$ ipython --no-banner

In [1]: import numpy as np

In [2]: np.set_printoptions(precision=3, suppress=True, linewidth=140)

In [3]: def tidy(a):
   ...:     return np.round(a, 3) + 0
   ...: 

In [4]: arr = np.load("dump.npy")

In [5]: print(arr)
[[-2  4 -2  4 -2  4]
 [ 0 -2  0 -2  0 -2]
 [ 2  3  2  3  2  3]
 [-2  4 -2  4 -2  4]
 [ 0 -2  0 -2  0 -2]
 [ 2  3  2  3  2  3]]

In [6]: # rows and columns are dependent

In [7]: left, sv, Vt = np.linalg.svd(arr)

In [8]: vecs = Vt[:(sv > 1e-8).sum()]

In [9]: rng = np.random.default_rng(71820)

In [10]: x0 = arr[3] + -2 * arr[4] + rng.integers(2) * np.eye(6)[4]

In [11]: print(x0)
[-2.  8. -2.  8. -2.  8.]

In [12]: print(np.linalg.matrix_rank(np.vstack([arr, x0])))
2

In [13]: print(tidy(np.linalg.norm(x0 - vecs.T @ vecs @ x0)))
0.0

In [14]: print(tidy(vecs.T @ vecs))
[[0.333 0.    0.333 0.    0.333 0.   ]
 [0.    0.333 0.    0.333 0.    0.333]
 [0.333 0.    0.333 0.    0.333 0.   ]
 [0.    0.333 0.    0.333 0.    0.333]
 [0.333 0.    0.333 0.    0.333 0.   ]
 [0.    0.333 0.    0.333 0.    0.333]]

In [15]: print(np.allclose(vecs.T @ vecs @ x0, x0))
True

In [16]: x0 = np.array([-2, -2, 1, -1, -3, -1])

In [17]: h1 = np.maximum(arr @ x0, 0)

In [18]: print(np.maximum(arr @ x0, 0) - np.maximum(-arr @ x0, 0))
[ -8   8 -20  -8   8 -20]

In [19]: print(np.flatnonzero(h1 > 1e-9))
[1 4]

In [20]: print(tidy(np.tanh(arr @ x0)))
[-1.  1. -1. -1.  1. -1.]

In [21]: print(np.maximum(arr @ (3 * x0), 0))
[ 0 24  0  0 24  0]

In [22]: print([round(float(x), 3) for x in np.linalg.svd(arr, compute_uv=False)[:3]])
[13.234, 6.846, 0.0]

In [23]: print(np.linalg.lstsq(arr[:-1].T, arr[-1])[2])
2

In [24]: print(np.allclose(arr[:-1].T @ np.linalg.lstsq(arr[:-1].T, arr[-1])[0], arr[-1]))
True

In [25]: W0 = np.array([[58, 48, 29, 58],
    ...:     [48, 126, 81, 60],
    ...:     [29, 81, 54, 39],
    ...:     [58, 60, 39, 62]])

In [26]: print(W0)
[[ 58  48  29  58]
 [ 48 126  81  60]
 [ 29  81  54  39]
 [ 58  60  39  62]]

In [27]: f = np.array([1, 3])

In [28]: print(np.polyval(f, W0[0]))
[61 51 32 61]

In [29]: print(np.correlate(W0[0], W0[1], "full"))
[ 3480  7578 12936 14661 10656  8700  2784]

In [30]: print(np.linalg.lstsq(W0[:-1].T, W0[-1])[2])
3

In [31]: print(tidy(np.trace(np.linalg.pinv(W0) @ W0)))
3.0

In [32]: print(np.abs(np.diag(np.linalg.qr(W0)[1])) > 1e-9)
[ True  True  True False]

In [33]: w, vecs = np.linalg.eigh(W0)

In [34]: print(tidy(vecs @ np.diag(w) @ vecs.T))
[[ 58.  48.  29.  58.]
 [ 48. 126.  81.  60.]
 [ 29.  81.  54.  39.]
 [ 58.  60.  39.  62.]]

In [35]: print((w > 1e-8).sum(), (w < -1e-8).sum())
3 0

In [36]: print(tidy(np.linalg.eigvalsh(W0 @ W0)))
[    0.        6.121  2872.09  59503.788]

In [37]: print(tidy(w))
[  0.      2.474  53.592 243.934]

In [38]: print(np.abs(vecs[:, -1]).round(6).argmax())
1

In [39]: print(tidy(w.sum()), np.trace(W0))
300.0 300

In [40]: print(tidy(np.linalg.eigvalsh(W0 + 2 * np.eye(4))))
[  2.      4.474  55.592 245.934]

In [41]: print(tidy(np.abs(vecs[:, -1])))
[0.382 0.682 0.44  0.441]

In [42]: print(tidy(np.linalg.svd(W0, compute_uv=False)))
[243.934  53.592   2.474   0.   ]

In [43]: print(tidy(vecs.T @ vecs))
[[1. 0. 0. 0.]
 [0. 1. 0. 0.]
 [0. 0. 1. 0.]
 [0. 0. 0. 1.]]

In [44]: out = W0 + rng.integers(-2, 3, (4, 3)) @ rng.integers(-2, 3, (3, 4))

In [45]: print(out)
[[ 60  52  31  56]
 [ 52 126  77  56]
 [ 31  81  49  34]
 [ 58  56  38  65]]

In [46]: print(tidy(np.linalg.svd(out - W0, compute_uv=False)))
[10.171  6.845  2.388  0.   ]

In [47]: print(np.linalg.matrix_rank(out - W0, tol=1e-8))
3

In [48]: print(np.abs(out - W0).sum(axis=1))
[10 12 12  8]

In [49]: feats = np.array([[-4, -5, -4, -5],
    ...:     [-3, -5, -3, -5],
    ...:     [-4, -5, -4, -5],
    ...:     [-3, -5, -3, -5]])

In [50]: print(feats)
[[-4 -5 -4 -5]
 [-3 -5 -3 -5]
 [-4 -5 -4 -5]
 [-3 -5 -3 -5]]

In [51]: left, sv, Vt = np.linalg.svd(feats)

In [52]: print(tidy(sv))
[17.282  1.157  0.     0.   ]

In [53]: out = left[:, :2] @ np.diag(sv[:2]) @ Vt[:2]

In [54]: print(tidy(out))
[[-4. -5. -4. -5.]
 [-3. -5. -3. -5.]
 [-4. -5. -4. -5.]
 [-3. -5. -3. -5.]]

In [55]: print(tidy(np.linalg.norm(feats - out) / np.linalg.norm(feats)))
0.0

In [56]: out = feats / np.sqrt((feats ** 2).mean(axis=1, keepdims=True))

In [57]: print(feats - feats.mean(axis=1, keepdims=True))
[[ 0.5 -0.5  0.5 -0.5]
 [ 1.  -1.   1.  -1. ]
 [ 0.5 -0.5  0.5 -0.5]
 [ 1.  -1.   1.  -1. ]]

In [58]: print(tidy(out[0]))
[-0.883 -1.104 -0.883 -1.104]

In [59]: print(np.linalg.matrix_rank(feats - feats.mean(axis=1, keepdims=True)))
1

In [60]: print(tidy(np.linalg.norm(out, axis=1)))
[2. 2. 2. 2.]

In [61]: print(np.linalg.matrix_rank(out) == np.linalg.matrix_rank(feats))
True

In [62]: mat = np.load("block11.npy")

In [63]: print(mat)
[[-2.542  3.673  3.801]
 [ 2.839  0.847  0.171]
 [ 1.86   0.345 -1.088]
 [-1.73   1.586 -7.988]
 [ 1.075  0.219  0.781]
 [-3.515  1.337  2.302]
 [ 1.266  1.182 -0.735]
 [-4.728 -0.65   2.037]
 [ 2.511 -0.072 -7.02 ]
 [ 2.038 -2.006 -0.833]
 [ 0.57   6.237 -4.487]
 [ 1.741 -2.069  3.791]
 [-1.397  3.441  0.731]
 [ 0.264 -1.302  1.477]
 [-0.386 -2.273 -0.666]
 [ 3.905  4.153 -4.702]
 [ 2.036  5.074  0.011]
 [-1.786  5.792 -1.186]
 [ 1.603  2.717  2.832]]

In [64]: cen = (mat - mat.mean(axis=0)) / mat.std(axis=0)

In [65]: print(np.argwhere(np.abs(cen) > 2))
[[3 2]
 [7 0]]

In [66]: print(tidy(cen.std(axis=0)))
[1. 1. 1.]

In [67]: c = np.linalg.lstsq(np.delete(cen, 1, axis=1), cen[:, 1])[0]

In [68]: print(tidy(c))
[-0.111 -0.23 ]

In [69]: print(tidy(np.linalg.norm(mat) ** 2 / np.linalg.norm(mat, 2) ** 2))
1.91

In [70]: print(tidy(np.linalg.norm(mat, 2)))
15.841

In [71]: print(tidy(mat[9] @ mat[3]))
-0.053

In [72]: print(tidy(np.linalg.norm(mat, "nuc")))
36.999

In [73]: J = np.load("a.npy")

In [74]: print(J)
[[ 0.4 -1.1 -0.2]
 [ 0.3 -1.6  0.3]
 [ 0.7 -0.5  0.7]
 [ 0.3  0.3 -1.6]
 [ 1.2  0.6 -1.2]
 [ 0.5 -0.9  1. ]
 [-0.4  0.3 -1.3]
 [-0.3  0.5  0.3]
 [ 1.6 -1.3 -0.4]
 [ 0.  -0.4  0.8]
 [-1.4 -0.8  1. ]
 [ 0.2 -0.9 -0.5]
 [-0.7  1.6  0.2]
 [ 2.7 -0.8 -0.6]
 [-0.4 -0.5  1.1]
 [-0.8 -0.1  0.6]
 [-1.1 -0.4 -0.2]
 [ 0.5 -0.3  0.1]
 [-9.   3.  -3. ]
 [ 0.7  0.3 -0.1]
 [-1.3  1.1 -0.6]
 [-1.4 -2.  -1.1]
 [ 0.  -1.4 -1.5]
 [ 1.2  0.2  1.4]
 [-1.5  2.3  0.8]
 [ 1.3 -0.7  1. ]
 [ 0.1  1.4  0.7]]

In [75]: # row 18 is much longer than the rest

In [76]: Z = J[[9, 23]].astype(float)

In [77]: for _ in range(4):
    ...:     z = np.linalg.norm(J[:, None] - Z, axis=-1).argmin(axis=1)
    ...:     Z = np.array([J[z == j].mean(axis=0) for j in range(2)])
    ...: 

In [78]: print(z)
[1 1 1 1 1 1 0 0 1 1 0 1 0 1 1 0 0 1 0 1 0 0 1 1 0 1 1]

In [79]: print(np.abs(Z[1] - Z[0]).argmax())
0

In [80]: print(tidy(Z))
[[-1.79   0.55  -0.33 ]
 [ 0.665 -0.447  0.059]]

In [81]: cen = J - J.mean(axis=0)

In [82]: vecs = np.linalg.svd(cen)[2][:1]

In [83]: out = cen - cen @ vecs.T @ vecs

In [84]: print(tidy(np.cov(cen @ vecs.T, rowvar=False)))
4.905

In [85]: print(np.linalg.norm(out, axis=1).round(6).argmax())
21

In [86]: print(tidy(out.std(axis=0)))
[0.362 0.858 0.862]

In [87]: left, sv, Vt = np.linalg.svd(J, full_matrices=False)

In [88]: print(tidy(np.abs(Vt[0])))
[0.9   0.353 0.254]

In [89]: print(tidy(sv))
[11.347  5.134  4.225]

In [90]: print(tidy(np.cumsum(sv ** 2) / np.sum(sv ** 2)))
[0.744 0.897 1.   ]

In [91]: print(tidy(np.sqrt((sv ** 2).sum())), tidy(np.linalg.norm(J)))
13.151 13.151

In [92]: print(tidy(left.T @ left))
[[1. 0. 0.]
 [0. 1. 0.]
 [0. 0. 1.]]

In [93]: print(left.shape, sv.shape, Vt.shape)
(27, 3) (3,) (3, 3)

In [94]: print(np.abs(left[:, 0]).round(6).argmax())
18

In [95]: print(np.allclose(left * sv @ Vt, J))
True

In [96]: print(tidy(Vt @ Vt.T))
[[1. 0. 0.]
 [0. 1. 0.]
 [0. 0. 1.]]

In [97]: print(tidy(sv / sv[0]))
[1.    0.452 0.372]

In [98]: z = J[:, 1] > np.median(J[:, 1])

In [99]: f = J[z].mean(axis=0) - J[~z].mean(axis=0)

In [100]: print(z.astype(int))
[0 0 0 1 1 0 1 1 0 0 0 0 1 0 0 1 0 1 1 1 1 0 0 1 1 0 1]

In [101]: print(tidy(np.linalg.svd(J, compute_uv=False)))
[11.347  5.134  4.225]

In [102]: print(np.abs(J).max())
9.0

In [103]: print(tidy(J.sum(axis=0)))
[-6.6 -2.1 -2.3]

In [104]: J[:, 3]
IndexError: index 3 is out of bounds for axis 1 with size 3


In [105]: m1 = np.loadtxt("out12.csv", delimiter=",")

In [106]: print(m1)
[[ 1.037  2.037  1.341]
 [-2.469 -1.469 -1.938]
 [-1.012 -0.012  1.599]
 [ 1.272  2.272  2.737]
 [-2.012 -1.012 -0.69 ]
 [ 3.264  4.264  2.039]
 [ 1.79   2.79  -1.814]
 [-2.279 -1.279 -1.936]
 [ 4.831  5.831  2.329]
 [ 2.77   3.77   1.056]
 [-3.334 -2.334 -1.725]
 [ 1.216  2.216  4.663]
 [-3.504 -2.504 -1.646]
 [-2.097 -1.097  2.311]
 [-6.002 -5.002 -2.033]
 [ 2.905  3.905  4.299]]

In [107]: th = np.radians(135)

In [108]: Rm = np.eye(3)

In [109]: Rm[2, 2] = Rm[0, 0] = np.cos(th)

In [110]: Rm[2, 0], Rm[0, 2] = -np.sin(th), np.sin(th)

In [111]: print(tidy(Rm))
[[-0.707  0.     0.707]
 [ 0.     1.     0.   ]
 [-0.707  0.    -0.707]]

In [112]: out = m1 @ Rm.T

In [113]: print(tidy(np.linalg.det(Rm)), tidy(np.trace(Rm)))
1.0 -0.414

In [114]: print(np.allclose(m1 @ m1.T, out @ out.T))
True

In [115]: z = rng.permutation(3)

In [116]: out = Rm[:, z] * rng.choice([-1, 1], 3)

In [117]: print(tidy(out))
[[-0.707 -0.707  0.   ]
 [ 0.     0.    -1.   ]
 [ 0.707 -0.707  0.   ]]

In [118]: left, _, Vt = np.linalg.svd(Rm.T @ out)

In [119]: print(z)
[2 0 1]

In [120]: print(left @ Vt)
[[ 0.  1.  0.]
 [ 0.  0. -1.]
 [-1.  0.  0.]]

In [121]: Z = m1[[11, 6]].astype(float)

In [122]: for _ in range(4):
     ...:     z = np.linalg.norm(m1[:, None] - Z, axis=-1).argmin(axis=1)
     ...:     Z = np.array([m1[z == j].mean(axis=0) for j in range(2)])
     ...: 

In [123]: print(z)
[0 1 1 0 1 0 0 1 0 0 1 0 1 1 1 0]

In [124]: print(np.bincount(z))
[8 8]

In [125]: print(tidy(Z))
[[ 2.386  3.386  2.081]
 [-2.839 -1.839 -0.757]]

In [126]: out = np.c_[m1[:, :1] @ np.array([[4]]), np.array([3, 0, 2, 0, 4, 4, 1, 3, 4, 0, 0, 4, 3, 1, 2, 0])]

In [127]: print(out)
[[  4.148   3.   ]
 [ -9.876   0.   ]
 [ -4.048   2.   ]
 [  5.088   0.   ]
 [ -8.048   4.   ]
 [ 13.056   4.   ]
 [  7.16    1.   ]
 [ -9.116   3.   ]
 [ 19.324   4.   ]
 [ 11.08    0.   ]
 [-13.336   0.   ]
 [  4.864   4.   ]
 [-14.016   3.   ]
 [ -8.388   1.   ]
 [-24.008   2.   ]
 [ 11.62    0.   ]]

In [128]: print(tidy(np.linalg.lstsq(m1, out[:, 0])[0]))
[4. 0. 0.]

In [129]: print(tidy(np.linalg.norm(out - m1 @ np.linalg.lstsq(m1, out)[0], axis=0)))
[0.    6.359]

In [130]: print(tidy(np.linalg.norm(np.linalg.qr(m1)[0].T @ out, axis=0) ** 2 / ((out ** 2).sum(axis=0) + 1e-12)))
[1.  0.6]

In [131]: gram = np.cov(m1, rowvar=False)

In [132]: print(tidy(np.median(m1, axis=0)))
[0.012 1.012 1.199]

In [133]: print(tidy(m1.std(axis=0)))
[2.924 2.924 2.266]

In [134]: print(tidy(np.corrcoef(m1.T)))
[[1.    1.    0.668]
 [1.    1.    0.668]
 [0.668 0.668 1.   ]]

In [135]: print(gram.shape)
(3, 3)

In [136]: print(np.argsort(-m1.std(axis=0).round(6), kind="stable"))
[0 1 2]

In [137]: K = np.load("run12.npy")

In [138]: print(K)
[[ 1 -1  1 -1]
 [ 1  0  0  0]]

In [139]: # column 3 repeats column 1

In [140]: np.linalg.norm(K, axis=2)
AxisError: axis 2 is out of bounds for array of dimension 2


In [141]: print(np.linalg.norm(K, axis=1).argmax())
0

In [142]: print(tidy(np.linalg.norm(K, "nuc")))
2.909

In [143]: print(tidy(np.linalg.norm(K) ** 2 / np.linalg.norm(K, 2) ** 2))
1.162

In [144]: print(tidy(np.linalg.norm(K[0], 1)), tidy(np.linalg.norm(K[0], np.inf)))
4.0 1.0

In [145]: print(tidy(np.linalg.norm(K, axis=0)))
[1.414 1.    1.    1.   ]

In [146]: print(tidy(np.linalg.norm(K, 2)))
2.074

In [147]: M = np.loadtxt("layer19.csv", delimiter=",")

In [148]: print(M)
[[ 3.046  1.126 -1.023  6.031]
 [-2.978 -6.915 -2.295 -6.085]
 [-1.068 -3.211 -0.938 -2.056]]

In [149]: left, sv, Vt = np.linalg.svd(M)

In [150]: print(tidy(sv))
[12.063  4.234  0.261]

In [151]: print(np.argmax(sv[:-1] / (sv[1:] + 1e-6)) + 1)
2

In [152]: out = left[:, :2] @ np.diag(sv[:2]) @ Vt[:2]

In [153]: print(tidy(np.linalg.norm(M - out) / np.linalg.norm(M)))
0.02

In [154]: print(tidy(np.linalg.norm(M - out, 2)), tidy(sv[2]))
0.261 0.261

In [155]: print(np.linalg.matrix_rank(M, rtol=0.1))
2

In [156]: out = M / np.linalg.norm(M, axis=1, keepdims=True)

In [157]: gram = out @ out.T

In [158]: print(tidy(gram[2]))
[-0.65   0.989  1.   ]

In [159]: print(tidy(np.linalg.norm(out, axis=1)))
[1. 1. 1.]

In [160]: print(tidy(gram))
[[ 1.    -0.743 -0.65 ]
 [-0.743  1.     0.989]
 [-0.65   0.989  1.   ]]

In [161]: print((np.abs(gram) > 0.9).astype(int))
[[1 0 0]
 [0 1 1]
 [0 1 1]]

In [162]: print(tidy(np.linalg.norm(gram, 2) / np.linalg.norm(gram)))
0.988
